% ipython --no-banner

In [1]: import numpy as np

In [2]: np.set_printoptions(precision=3, suppress=True, linewidth=140, sign=" ")

In [3]: tidy = lambda a: np.round(a, 3) + 0

In [4]: rng = np.random.default_rng(729048)

In [5]: E = np.array([[5, 4, 3, 0, 4], [5, 1, 0, 4, 2], [1, 5, 2, 1, 3]]) * (rng.random((3, 5)) < 0.3)

In [6]: print(E)
[[ 0  0  0  0  0]
 [ 0  1  0  0  0]
 [ 1  0  0  1  3]]

In [7]: U, sigma, VT = np.linalg.svd(E)

In [8]: V = VT[:(sigma > 1e-8).sum()]

In [9]: x = E[0] + -3 * E[2] + rng.integers(2) * np.eye(5)[4]

In [10]: print(x)
[-3.  0.  0. -3. -9.]

In [11]: np.allclose(V.T @ V @ x, x)
Out[11]: True

In [12]: np.linalg.matrix_rank(np.vstack([E, x]))
Out[12]: np.int64(2)

In [13]: tidy(V.T @ V)
Out[13]: 
array([[ 0.091,  0.   ,  0.   ,  0.091,  0.273],
       [ 0.   ,  1.   ,  0.   ,  0.   ,  0.   ],
       [ 0.   ,  0.   ,  0.   ,  0.   ,  0.   ],
       [ 0.091,  0.   ,  0.   ,  0.091,  0.273],
       [ 0.273,  0.   ,  0.   ,  0.273,  0.818]])

In [14]: cov = E.T @ E

In [15]: print(cov)
[[ 1  0  0  1  3]
 [ 0  1  0  0  0]
 [ 0  0  0  0  0]
 [ 1  0  0  1  3]
 [ 3  0  0  3  9]]

In [16]: tidy(np.linalg.svd(E, compute_uv=False) ** 2)
Out[16]: array([ 11.,   1.,   0.])

In [17]: (E @ E.T).shape
Out[17]: (3, 3)

In [18]: np.trace(cov), (E ** 2).sum()
Out[18]: (np.int64(12), np.int64(12))

In [19]: evals, V = np.linalg.eigh(cov)

In [20]: x = np.array([2, -2, -1, 2, -6])

In [21]: tidy(x @ cov @ x / (x @ x)), tidy(evals[0]), evals[-1]
Out[21]: (np.float64(4.082), np.float64(0.0), np.float64(11.0))

In [22]: tidy(np.linalg.eigvalsh(cov[1:, 1:]))
Out[22]: array([  0.,   0.,   1.,  10.])

In [23]: print((np.sign(V[:, -1].round(6)) == np.sign(V[0, -1].round(6))).astype(int))
[ 1  0  0  1  1]

In [24]: tidy(V * np.maximum(evals, 0) @ V.T)
Out[24]: 
array([[ 1.,  0.,  0.,  1.,  3.],
       [ 0.,  1.,  0.,  0.,  0.],
       [ 0.,  0.,  0.,  0.,  0.],
       [ 1.,  0.,  0.,  1.,  3.],
       [ 3.,  0.,  0.,  3.,  9.]])

In [25]: print(np.abs(cov).sum(axis=1).max(), np.abs(evals).max())
15 11.0

In [26]: rank = np.linalg.matrix_rank(E)

In [27]: print(rank)
2

In [28]: ns = np.linalg.svd(E)[2][rank:].T

In [29]: ns.shape
Out[29]: (5, 3)

In [30]: np.allclose(E @ ns, 0)
Out[30]: True

In [31]: print([int(np.linalg.matrix_rank(E[:, :j + 1])) for j in range(5)])
[1, 2, 2, 2, 2]

In [32]: tidy(E @ ns)
Out[32]: 
array([[ 0.,  0.,  0.],
       [ 0.,  0.,  0.],
       [ 0.,  0.,  0.]])

In [33]: tidy(ns @ ns.T)
Out[33]: 
array([[ 0.909,  0.   ,  0.   , -0.091, -0.273],
       [ 0.   ,  0.   ,  0.   ,  0.   ,  0.   ],
       [ 0.   ,  0.   ,  1.   ,  0.   ,  0.   ],
       [-0.091,  0.   ,  0.   ,  0.909, -0.273],
       [-0.273,  0.   ,  0.   , -0.273,  0.182]])

In [34]: U, sigma, VT = np.linalg.svd(E)

In [35]: np.argmax(sigma[:-1] / (sigma[1:] + 1e-6)) + 1
Out[35]: np.int64(2)

In [36]: out = U[:, :2] @ np.diag(sigma[:2]) @ VT[:2]

In [37]: print(tidy(np.linalg.norm(E - out) / np.linalg.norm(E)))
0.0

In [38]: F = np.load("x.npy")

In [39]: F
Out[39]: 
array([[ 6.,  2.,  0.],
       [ 2.,  9.,  0.],
       [ 0.,  0.,  5.]])

In [40]: evals, V = np.linalg.eigh(F)

In [41]: x = np.array([0, 1, 1])

In [42]: print(x @ F @ x / (x @ x), evals[0], evals[-1])
7.0 5.0 10.0

In [43]: tidy(V * np.sqrt(evals) @ V.T)
Out[43]: 
array([[ 2.421,  0.37 ,  0.   ],
       [ 0.37 ,  2.977,  0.   ],
       [ 0.   ,  0.   ,  2.236]])

In [44]: x @ F @ x
Out[44]: np.float64(14.0)

In [45]: labels = rng.permutation(3)

In [46]: out = F[:, labels] * rng.choice([-1, 1], 3)

In [47]: out
Out[47]: 
array([[ 0.,  6.,  2.],
       [ 0.,  2.,  9.],
       [ 5.,  0.,  0.]])

In [48]: U, _, VT = np.linalg.svd(F.T @ out)

In [49]: tidy(np.linalg.lstsq(F, out)[0])
Out[49]: 
array([[ 0.,  1.,  0.],
       [ 0.,  0.,  1.],
       [ 1.,  0.,  0.]])

In [50]: labels
Out[50]: array([ 2,  0,  1])

In [51]: A = np.load("dump.npy")

In [52]: tidy(A)
Out[52]: 
array([[ 0.093, -0.907, -0.13 , -0.389],
       [-0.907,  0.093, -0.13 , -0.389],
       [-0.13 , -0.13 ,  0.981, -0.056],
       [-0.389, -0.389, -0.056,  0.833]])

In [53]: f = np.array([-2, 0, 0, 2])

In [54]: out = A + np.outer(f, np.eye(4)[3])

In [55]: tidy(out)
Out[55]: 
array([[ 0.093, -0.907, -0.13 , -2.389],
       [-0.907,  0.093, -0.13 , -0.389],
       [-0.13 , -0.13 ,  0.981, -0.056],
       [-0.389, -0.389, -0.056,  2.833]])

In [56]: tidy(np.linalg.det(out) / np.linalg.det(A)), tidy(1 + np.linalg.solve(A, f)[3])
Out[56]: (np.float64(3.444), np.float64(3.444))
